$ python3 -q
>>> import numpy as np
>>> np.set_printoptions(suppress=True, linewidth=100)
>>> arr = np.loadtxt("arr.csv", delimiter=",")
>>> print(arr)
[[8. 0. 0. 0. 0. 0.]
 [0. 0. 0. 0. 0. 8.]
 [0. 0. 9. 0. 0. 0.]
 [0. 0. 0. 0. 4. 0.]
 [0. 0. 0. 4. 0. 0.]
 [0. 1. 0. 0. 0. 0.]]
>>> O, V = np.linalg.qr(arr[:, :5])[0], np.linalg.qr(arr[:, 5:])[0]
>>> sigma = np.linalg.svd(O.T @ V, compute_uv=False)
>>> print(np.degrees(np.arccos(sigma.clip(0, 1))))
[90.]
>>> print(round(float(np.abs(np.linalg.eigvals(arr)).max()), 3))
9.0
>>> print(np.round(np.sort(np.abs(np.linalg.eigvals(arr))), 3))
[2.828 2.828 4.    4.    8.    9.   ]
>>> np.linalg.determinant(arr)
Traceback (most recent call last):
  File "<python-input-9>", line 1, in <module>
    np.linalg.determinant(arr)
    ^^^^^^^^^^^^^^^^^^^^^
AttributeError: module 'numpy.linalg' has no attribute 'determinant'
>>> print(np.allclose(arr @ arr.T, arr.T @ arr))
False
>>> print(arr @ arr)
[[64.  0.  0.  0.  0.  0.]
 [ 0.  8.  0.  0.  0.  0.]
 [ 0.  0. 81.  0.  0.  0.]
 [ 0.  0.  0. 16.  0.  0.]
 [ 0.  0.  0.  0. 16.  0.]
 [ 0.  0.  0.  0.  0.  8.]]
>>> print((arr + arr.T) / 2)
[[8.  0.  0.  0.  0.  0. ]
 [0.  0.  0.  0.  0.  4.5]
 [0.  0.  9.  0.  0.  0. ]
 [0.  0.  0.  0.  4.  0. ]
 [0.  0.  0.  4.  0.  0. ]
 [0.  4.5 0.  0.  0.  0. ]]
>>> print(np.round(np.linalg.matrix_power(arr, 4), 3))
[[4096.    0.    0.    0.    0.    0.]
 [   0.   64.    0.    0.    0.    0.]
 [   0.    0. 6561.    0.    0.    0.]
 [   0.    0.    0.  256.    0.    0.]
 [   0.    0.    0.    0.  256.    0.]
 [   0.    0.    0.    0.    0.   64.]]
>>> print((arr - arr.T) / 2)
[[ 0.   0.   0.   0.   0.   0. ]
 [ 0.   0.   0.   0.   0.   3.5]
 [ 0.   0.   0.   0.   0.   0. ]
 [ 0.   0.   0.   0.   0.   0. ]
 [ 0.   0.   0.   0.   0.   0. ]
 [ 0.  -3.5  0.   0.   0.   0. ]]
>>> print(arr.T @ arr)
[[64.  0.  0.  0.  0.  0.]
 [ 0.  1.  0.  0.  0.  0.]
 [ 0.  0. 81.  0.  0.  0.]
 [ 0.  0.  0. 16.  0.  0.]
 [ 0.  0.  0.  0. 16.  0.]
 [ 0.  0.  0.  0.  0. 64.]]
>>> X = np.loadtxt("dump.csv", delimiter=",")
>>> print(X)
[[-2.858 -0.064 -2.073]
 [-2.95  -0.205 -1.863]
 [-2.976 -0.045 -1.965]
 [-2.971  0.043 -2.075]
 [ 0.953 -1.976  0.992]
 [ 0.946 -1.825  1.055]
 [ 0.95  -2.031  0.901]
 [ 1.019 -2.071  1.132]
 [-1.073  3.1   -0.82 ]
 [-0.911  2.921 -1.021]
 [-0.969  3.08  -0.893]
 [-1.056  3.028 -1.012]]
>>> proj = X @ np.linalg.solve(X.T @ X, X.T)
>>> print(np.allclose(proj @ proj, proj))
True
>>> print(np.round(np.diag(proj), 3))
[0.3   0.341 0.274 0.252 0.139 0.25  0.082 0.267 0.485 0.186 0.239 0.185]
>>> print(np.round(np.trace(proj), 3))
3.0
>>> x0 = np.array([1, -2, -2])
>>> rhs = X @ x0
>>> print(rhs.round(3))
[ 1.416  1.186  1.044  1.093  2.921  2.486  3.21   2.897 -5.633 -4.711 -5.343 -5.088]
>>> print(np.round(np.linalg.lstsq(X, rhs)[0], 3))
[ 1. -2. -2.]
>>> print(np.round(np.linalg.pinv(X) @ X, 3) + 0)
[[1. 0. 0.]
 [0. 1. 0.]
 [0. 0. 1.]]
>>> rng = np.random.default_rng(71)
>>> rhs = rhs + 0.3 * rng.normal(size=12)
>>> print(rhs.round(3))
[ 1.431  1.341  1.011  1.066  3.072  2.639  3.314  2.471 -5.804 -4.803 -5.121 -5.074]
>>> c, *_ = np.linalg.lstsq(X, rhs)
>>> print(np.round(X.T @ (rhs - X @ c), 3) + 0)
[0. 0. 0.]
>>> print(np.round(np.linalg.norm(rhs - X @ c), 3))
0.587
>>> print(c.round(3))
[ 1.079 -2.018 -2.129]
>>> print([round(float(np.linalg.norm(np.linalg.solve(X.T @ X + lam * np.eye(3), X.T @ rhs))), 2) for lam in (0, 1, 10, 100)])
[3.13, 1.81, 1.45, 0.56]
>>> print(c.round())
[ 1. -2. -2.]
>>> Ac = (X - X.mean(axis=0)) / X.std(axis=0)
>>> print(Ac.std(axis=0))
[1. 1. 1.]
>>> print(np.argwhere(np.abs(Ac) > 2))
[]
>>> c = np.linalg.lstsq(np.delete(Ac, 2, axis=1), Ac[:, 2])[0]
>>> print(c.round(3))
[ 0.915 -0.178]
>>> print(np.abs(c).argmax())
0
>>> U, sigma, VT = np.linalg.svd(X)
>>> print(sigma.round(3))
[9.294 5.653 0.389]
>>> Y = U[:, :2] @ np.diag(sigma[:2]) @ VT[:2]
>>> print(np.linalg.matrix_rank(Y))
2
>>> print(round(np.linalg.norm(X - Y) / np.linalg.norm(X), 3))
0.036
>>> print(np.round(np.abs(X - Y).max(), 3))
0.176
>>> print(np.linalg.matrix_rank(X, rtol=0.05))
2
>>> A = np.load("layer15.npy")
>>> print(A)
[[ 1.029 -0.927  0.219]
 [-0.997  0.884 -0.233]
 [ 2.998 -2.727  0.575]
 [ 2.974 -2.683  0.57 ]
 [-2.021  1.794 -0.404]
 [-1.026  0.88  -0.192]
 [-2.002  1.807 -0.378]
 [-1.979  1.817 -0.395]
 [ 2.984 -2.671  0.575]
 [ 1.006 -0.898  0.19 ]
 [-1.018  0.879 -0.215]
 [ 3.012 -2.691  0.614]
 [-2.986  2.687 -0.558]
 [-3.022  2.719 -0.578]
 [ 0.984 -0.92   0.26 ]
 [ 0.968 -0.913  0.162]
 [-0.998  0.936 -0.182]
 [-3.009  2.724 -0.587]
 [ 2.022 -1.82   0.44 ]
 [ 1.991 -1.827  0.404]
 [-2.024  1.789 -0.422]]
>>> Ac = A - A.mean(axis=0)
>>> V = np.linalg.svd(Ac)[2][:1]
>>> Y = Ac - Ac @ V.T @ V
>>> print(np.round((Ac @ V.T).std(axis=0), 3))
[2.895]
>>> print(np.linalg.norm(Y, axis=1).round(6).argmax())
14
>>> print(round(np.log10(np.linalg.cond(A))))
2
>>> cov = np.cov(A, rowvar=False)
>>> print(np.round(np.polyfit(A[:, 0], A[:, 1], 1), 3))
[-0.901 -0.008]
>>> print(round(float(np.corrcoef(A[:, 0], A[:, 1])[0, 1]), 3))
-1.0
>>> print(np.median(A, axis=0))
[-0.997  0.879 -0.182]
>>> print(np.argsort(-A.std(axis=0).round(6), kind="stable"))
[0 1 2]
>>> proj = A @ np.linalg.solve(A.T @ A, A.T)
>>> print(np.round(proj @ A[:, 1], 3))
[-0.927  0.884 -2.727 -2.683  1.794  0.88   1.807  1.817 -2.671 -0.898  0.879 -2.691  2.687  2.719
 -0.92  -0.913  0.936  2.724 -1.82  -1.827  1.789]
>>> print(np.allclose(proj @ proj, proj))
True
>>> print(np.round(np.linalg.eigvalsh(proj), 3) + 0)
[0. 0. 0. 0. 0. 0. 0. 0. 0. 0. 0. 0. 0. 0. 0. 0. 0. 0. 1. 1. 1.]
>>> F = np.load("mat.npy")
>>> print(F)
[[ 9.967 44.393 22.561 45.062]
 [11.358 49.302 24.678 50.852]
 [10.986 48.828 24.572 51.078]
 [ 0.221 26.934 17.908 17.479]]
>>> idx = rng.permutation(4)
>>> print(idx)
[0 2 1 3]
>>> Y = F[idx][:, idx]
>>> print(np.allclose(Y, F))
False
>>> print(Y)
[[ 9.967 22.561 44.393 45.062]
 [10.986 24.572 48.828 51.078]
 [11.358 24.678 49.302 50.852]
 [ 0.221 17.908 26.934 17.479]]
>>> print(np.diag(Y))
[ 9.967 24.572 49.302 17.479]
>>> print(np.round(np.sort(np.abs(np.linalg.eigvals(Y))), 3))
[  0.088   0.576   8.305 108.962]
>>> K = np.loadtxt("case8.csv", delimiter=",")
>>> print(K)
[[ 0. -1.]
 [ 0.  0.]]
>>> print(K[:, 1] @ K[:, 0])
0.0
>>> print(K.T @ K)
[[0. 0.]
 [0. 1.]]
>>> print(np.round(np.linalg.pinv(K), 3))
[[ 0.  0.]
 [-1.  0.]]
>>> print(K @ K.T)
[[1. 0.]
 [0. 0.]]
>>> print(np.round(np.linalg.svd(K, compute_uv=False), 3))
[1. 0.]
>>> r = np.linalg.matrix_rank(K)
>>> print(r)
1
>>> null = np.linalg.svd(K)[2][r:].T
>>> print(K @ null)
[[0.]
 [0.]]
>>> print([int(np.linalg.matrix_rank(np.delete(K, i, axis=0))) for i in range(2)])
[0, 1]
>>> U, sigma, VT = np.linalg.svd(K, full_matrices=False)
>>> print(sigma)
[ 1. -0.]
>>> print(np.abs(U[:, 0]).round(6).argmax())
0
>>> print(sigma / sigma[0])
[ 1. -0.]
>>> print(VT @ VT.T)
[[1. 0.]
 [0. 1.]]
>>> print(U.shape, sigma.shape, VT.shape)
(2, 2) (2,) (2, 2)
>>> print(np.abs(VT[0]))
[0. 1.]
>>> print(np.allclose(U * sigma @ VT, K))
True
>>> W0 = np.load("m.npy")
>>> print(W0)
[[-1 -1 -1 -2]
 [ 0  2  2  0]
 [-3  1  2  2]
 [-1  2  2  5]
 [-2  1 -1  6]
 [-5 -2  2  3]
 [-5  1 -1  2]
 [-6  1 -4  5]
 [-3  4 -6  8]
 [-5  1 -8 10]
 [-4  0 -8  7]
 [-5  0 -6  5]
 [-2 -1 -5  4]
 [-5 -1 -6  4]
 [-4 -4 -6  1]
 [-4 -6 -4 -1]
 [-5 -8 -2 -3]]
>>> x0 = np.array([5, 1, 6, -8])
>>> a = np.maximum(W0 @ x0, 0)
>>> print(a)
[ 4 14  0  0  0  0  0  0  0  0  0  0  0  0  0  0  0]
>>> print(np.maximum(W0 @ (3 * x0), 0))
[12 42  0  0  0  0  0  0  0  0  0  0  0  0  0  0  0]
>>> print(np.maximum(W0 @ x0, 0) - np.maximum(-W0 @ x0, 0))
[   4   14  -18  -31  -63  -39  -46  -93 -111 -152 -124 -101  -73  -94  -68  -42  -21]
